In [1]: import numpy as np

In [2]: import numpy.linalg as la

In [3]: np.set_printoptions(precision=2, suppress=True, linewidth=140, legacy="1.25")

In [4]: data = np.array([[0, 0, 1], [1, 0, 0], [0, 1, 0]])

In [5]: # row-stochastic, so 1 is an eigenvalue

In [6]: def softmax(z):
   ...:     e = np.exp(z - z.max(axis=-1, keepdims=True))
   ...:     return e / e.sum(axis=-1, keepdims=True)
   ...: 

In [7]: print(softmax(data[2]))
[0.21 0.58 0.21]

In [8]: print(np.round(softmax(10 * data[2]), 2) + 0)
[0. 1. 0.]

In [9]: scores = data @ data.T / np.sqrt(3)

In [10]: print(softmax(scores + np.triu(np.full(scores.shape, -np.inf), 1)))
[[1.   0.   0.  ]
 [0.36 0.64 0.  ]
 [0.26 0.26 0.47]]

In [11]: f = np.array([2, 0, 0])

In [12]: out = data + np.outer(f, np.eye(3)[0])

In [13]: print(np.round(la.det(out) / la.det(data), 2), round(1 + la.solve(data, f)[0], 2))
1.0 1.0

In [14]: print((data @ data)[0])
[0 1 0]

In [15]: print(np.sort(np.abs(np.fft.fft(data[0]))), np.sort(la.svd(data, compute_uv=False)))
[1. 1. 1.] [1. 1. 1.]

In [16]: feats = np.load("case1.npy")

In [17]: print(feats)
[[ 1 -2  4]
 [ 1 -1  1]
 [ 1  0  0]]

In [18]: rng = np.random.default_rng(863)

In [19]: idx = rng.permutation(3)

In [20]: print(idx)
[2 0 1]

In [21]: out = feats[idx][:, idx]

In [22]: print(np.round(la.det(out), 2), np.round(la.det(feats[idx]), 2))
2.0 2.0

In [23]: print(out)
[[ 0  1  0]
 [ 4  1 -2]
 [ 1  1 -1]]

In [24]: print(np.diag(out))
[ 0  1 -1]

In [25]: print(np.sort(np.abs(la.eigvals(out))))
[1. 1. 2.]

In [26]: out = np.array([[1, 2, 2, 2, 0],
    ...:     [1, 2, 1, 3, 3],
    ...:     [1, 1, 3, 3, 2],
    ...:     [0, 3, 3, 1, 2],
    ...:     [1, 0, 2, 2, 2]])

In [27]: arr = out.T @ out

In [28]: print(arr)
[[ 4  5  8 10  7]
 [ 5 18 18 16 14]
 [ 8 18 27 23 19]
 [10 16 23 27 21]
 [ 7 14 19 21 21]]

In [29]: # symmetric

In [30]: vec = np.ones(5)

In [31]: for _ in range(6):
    ...:     vec = arr @ vec
    ...:     vec /= la.norm(vec)
    ...:     print(round(vec @ arr @ vec, 2))
    ...: 
82.77
82.77
82.77
82.77
82.77
82.77

In [32]: print(vec)
[0.19 0.4  0.54 0.55 0.46]

In [33]: vals, V = la.eig(feats)

In [34]: print(np.sort(la.eigvals(la.inv(feats))))
[-1. -0.j -1. +0.j  0.5+0.j]

In [35]: print(np.sort(la.eigvals(feats.T)))
[-1. -1.  2.]

In [36]: print(round(float(np.prod(vals)), 2))
2.0

In [37]: print(np.sort(la.eigvals(feats @ feats)))
[1. 1. 4.]

In [38]: f = np.array([1, -2, 2])

In [39]: print(np.array([np.convolve(row, f, "same") for row in feats]))
[[ -4  10 -12]
 [ -3   5  -4]
 [ -2   2   0]]

In [40]: print(np.convolve(feats[2], f))
[ 1 -2  2  0  0]

In [41]: print(np.correlate(feats[2], feats[0], "full"))
[ 4 -2  1  0  0]

In [42]: print(np.cross(feats[2, :3], feats[0, :3]))
[ 0 -4 -2]

In [43]: low = la.cholesky(arr)

In [44]: print(np.diag(low) ** 2)
[ 4.   11.75  5.55  0.89  2.48]

In [45]: print(arr / np.sqrt(np.outer(np.diag(arr), np.diag(arr))))
[[1.   0.59 0.77 0.96 0.76]
 [0.59 1.   0.82 0.73 0.72]
 [0.77 0.82 1.   0.85 0.8 ]
 [0.96 0.73 0.85 1.   0.88]
 [0.76 0.72 0.8  0.88 1.  ]]

In [46]: print(la.eigvalsh(arr).min() > 0)
True

In [47]: print(low @ low.T)
[[ 4.  5.  8. 10.  7.]
 [ 5. 18. 18. 16. 14.]
 [ 8. 18. 27. 23. 19.]
 [10. 16. 23. 27. 21.]
 [ 7. 14. 19. 21. 21.]]

In [48]: print(low)
[[2.   0.   0.   0.   0.  ]
 [2.5  3.43 0.   0.   0.  ]
 [4.   2.33 2.36 0.   0.  ]
 [5.   1.02 0.26 0.94 0.  ]
 [3.5  1.53 0.6  1.89 1.58]]

In [49]: print(round(np.prod(np.diag(low)) ** 2, 2), np.round(la.det(arr), 2))
576.0 576.0

In [50]: out = np.array([[0, 0], [1, 2], [1, 2]])

In [51]: J = np.tile(out, (2, 3))

In [52]: print(J)
[[0 0 0 0 0 0]
 [1 2 1 2 1 2]
 [1 2 1 2 1 2]
 [0 0 0 0 0 0]
 [1 2 1 2 1 2]
 [1 2 1 2 1 2]]

In [53]: print(la.lstsq(J[:-1].T, J[-1])[2])
1

In [54]: print(round(np.trace(la.pinv(J) @ J), 2))
1.0

In [55]: print(np.unique(J.round(6), axis=0).shape)
(2, 6)

In [56]: print(np.allclose(J[:-1].T @ la.lstsq(J[:-1].T, J[-1])[0], J[-1]))
True

In [57]: M = np.load("dump.npy")

In [58]: print(M)
[[  80.8   -98.71  -78.48   18.51]
 [  79.83  -98.77  -80.94   18.73]
 [  79.48 -101.1   -80.69   19.23]
 [  79.12 -101.65  -79.33   18.99]
 [  79.15 -100.8   -81.67   20.83]
 [  78.81  -99.29  -79.56   18.24]
 [  81.56  -98.72  -81.12   20.25]
 [  78.56  -98.77  -78.99   20.06]
 [  79.43  -99.29  -79.86   20.17]
 [  78.98 -101.42  -79.39   20.12]
 [  81.02 -101.75  -80.87   21.08]
 [  79.17 -100.48  -81.1    21.13]
 [  80.29 -100.73  -80.69   19.78]
 [  80.66 -100.26  -80.66   21.3 ]
 [  78.16 -100.45  -81.58   19.85]
 [  79.96 -100.84  -79.44   20.16]
 [  80.14  -98.86  -80.17   18.21]
 [  78.55  -98.69  -81.01   20.77]
 [  79.44  -99.55  -79.84   20.66]
 [  79.76 -100.91  -78.76   19.53]
 [  79.66  -99.4   -82.58   19.86]
 [  80.58  -99.34  -80.61   20.92]
 [  80.81  -98.33  -80.07   22.23]
 [  80.75 -100.19  -79.22   19.05]
 [  79.73  -99.75  -79.59   19.95]
 [  82.03 -100.96  -81.82   19.72]]

In [59]: out = np.c_[M[:, :3] @ np.array([[0, 1, 2], [0, 2, 4], [2, 1, 2]]), np.array([-6, 8, -5, 9, 2, 3, 5, -8, -7, -7, -4, 2, 8, 2, 9, 9, -7, 9, 6, 8, 9, 8, 0, -8, -4, 8])]

In [60]: print(out)
[[-156.96 -195.1  -390.2    -6.  ]
 [-161.88 -198.65 -397.3     8.  ]
 [-161.38 -203.41 -406.82   -5.  ]
 [-158.66 -203.51 -407.02    9.  ]
 [-163.34 -204.12 -408.24    2.  ]
 [-159.12 -199.33 -398.66    3.  ]
 [-162.24 -197.   -394.      5.  ]
 [-157.98 -197.97 -395.94   -8.  ]
 [-159.72 -199.01 -398.02   -7.  ]
 [-158.78 -203.25 -406.5    -7.  ]
 [-161.74 -203.35 -406.7    -4.  ]
 [-162.2  -202.89 -405.78    2.  ]
 [-161.38 -201.86 -403.72    8.  ]
 [-161.32 -200.52 -401.04    2.  ]
 [-163.16 -204.32 -408.64    9.  ]
 [-158.88 -201.16 -402.32    9.  ]
 [-160.34 -197.75 -395.5    -7.  ]
 [-162.02 -199.84 -399.68    9.  ]
 [-159.68 -199.5  -399.      6.  ]
 [-157.52 -200.82 -401.64    8.  ]
 [-165.16 -201.72 -403.44    9.  ]
 [-161.22 -198.71 -397.42    8.  ]
 [-160.14 -195.92 -391.84    0.  ]
 [-158.44 -198.85 -397.7    -8.  ]
 [-159.18 -199.36 -398.72   -4.  ]
 [-163.64 -201.71 -403.42    8.  ]]

In [61]: print(la.matrix_rank(out))
3

In [62]: print(la.norm(la.qr(M)[0].T @ out, axis=0) ** 2 / ((out ** 2).sum(axis=0) + 1e-12))
[1.   1.   1.   0.21]

In [63]: print(np.round(la.norm(out - M @ la.lstsq(M, out)[0], axis=0), 2) + 0)
[ 0.    0.    0.   30.38]

In [64]: proj = M @ la.solve(M.T @ M, M.T)

In [65]: print(np.round(np.trace(proj), 2))
4.0

In [66]: print(np.allclose(proj @ proj, proj))
True

In [67]: print(np.round(la.eigvalsh(proj), 2) + 0)
[0. 0. 0. 0. 0. 0. 0. 0. 0. 0. 0. 0. 0. 0. 0. 0. 0. 0. 0. 0. 0. 0. 1. 1. 1. 1.]

In [68]: cent = M[[6, 16]].astype(float)

In [69]: for _ in range(3):
    ...:     idx = la.norm(M[:, None] - cent, axis=-1).argmin(axis=1)
    ...:     cent = np.array([M[idx == j].mean(axis=0) for j in range(2)])
    ...: 

In [70]: print(idx)
[1 1 1 1 0 1 0 1 1 1 0 0 0 0 0 1 1 0 1 1 0 0 0 1 1 0]

In [71]: print(cent)
[[ 80.14 -99.99 -81.15  20.64]
 [ 79.63 -99.94 -79.59  19.4 ]]

In [72]: print(np.abs(cent[1] - cent[0]).argmax())
2

In [73]: out = np.array([[0, 1], [-2, -2], [1, -2]])

In [74]: m1 = np.kron(np.eye(3, dtype=int), out)

In [75]: print(m1)
[[ 0  1  0  0  0  0]
 [-2 -2  0  0  0  0]
 [ 1 -2  0  0  0  0]
 [ 0  0  0  1  0  0]
 [ 0  0 -2 -2  0  0]
 [ 0  0  1 -2  0  0]
 [ 0  0  0  0  0  1]
 [ 0  0  0  0 -2 -2]
 [ 0  0  0  0  1 -2]]

In [76]: out = np.c_[m1[:, :4] @ np.array([[2, 3, 0, 5], [4, 1, 2, 3], [5, 2, 4, 3], [5, 3, 3, 3]]), np.array([-3, -8, -5, 5, -5, -1, 0, 4, -8])]

In [77]: print(out)
[[  4   1   2   3  -3]
 [-12  -8  -4 -16  -8]
 [ -6   1  -4  -1  -5]
 [  5   3   3   3   5]
 [-20 -10 -14 -12  -5]
 [ -5  -4  -2  -3  -1]
 [  0   0   0   0   0]
 [  0   0   0   0   4]
 [  0   0   0   0  -8]]

In [78]: print(np.round(la.norm(out - m1 @ la.lstsq(m1, out)[0], axis=0), 2) + 0)
[0.   0.   0.   0.   6.93]
